$ python3 -q
>>> import numpy as np
>>> np.set_printoptions(suppress=True, linewidth=100)
>>> W0 = np.load("mat.npy")
>>> print(W0)
[[2 3 3 3 4]
 [3 5 5 5 6]
 [3 5 5 5 6]
 [3 5 5 5 6]
 [4 6 6 6 8]]
>>> # symmetric, so the eigenvalues are real
>>> print(np.linalg.lstsq(W0[:-1].T, W0[-1])[2])
2
>>> print(np.round(W0 @ np.linalg.pinv(W0) @ W0, 2))
[[2. 3. 3. 3. 4.]
 [3. 5. 5. 5. 6.]
 [3. 5. 5. 5. 6.]
 [3. 5. 5. 5. 6.]
 [4. 6. 6. 6. 8.]]
>>> print(np.unique(W0.round(6), axis=0).shape)
(3, 5)
>>> left, sv, Vt = np.linalg.svd(W0)
>>> print(np.argmax(sv[:-1] / (sv[1:] + 1e-6)) + 1)
2
>>> Y = left[:, :2] @ np.diag(sv[:2]) @ Vt[:2]
>>> print(np.round(np.linalg.norm(W0 - Y) / np.linalg.norm(W0), 2))
0.0
>>> print(np.linalg.matrix_rank(Y))
2
>>> print(Y.round(2))
[[2. 3. 3. 3. 4.]
 [3. 5. 5. 5. 6.]
 [3. 5. 5. 5. 6.]
 [3. 5. 5. 5. 6.]
 [4. 6. 6. 6. 8.]]
>>> Y = W0 / np.sqrt((W0 ** 2).mean(axis=1, keepdims=True))
>>> print(np.round(np.linalg.norm(Y, axis=1), 2))
[2.24 2.24 2.24 2.24 2.24]
>>> print(np.round(W0 - W0.mean(axis=1, keepdims=True), 2))
[[-1.   0.   0.   0.   1. ]
 [-1.8  0.2  0.2  0.2  1.2]
 [-1.8  0.2  0.2  0.2  1.2]
 [-1.8  0.2  0.2  0.2  1.2]
 [-2.   0.   0.   0.   2. ]]
>>> print(np.round(np.linalg.norm(W0) ** 2 / np.linalg.norm(W0, 2) ** 2, 2))
1.0
>>> print(round(np.linalg.norm(W0[0], 1), 2), round(float(np.linalg.norm(W0[0], np.inf)), 2))
15.0 4.0
>>> print(np.round(np.linalg.norm(W0, axis=0), 2))
[ 6.86 10.95 10.95 10.95 13.71]
>>> print(W0[0] @ W0[1])
75
>>> print(np.round(np.linalg.norm(W0, axis=1), 2))
[ 6.86 10.95 10.95 10.95 13.71]
>>> print(round(float(np.linalg.norm(W0[0] - W0[1])), 2))
4.12
>>> print(round(np.linalg.norm(W0, "nuc"), 2))
25.0
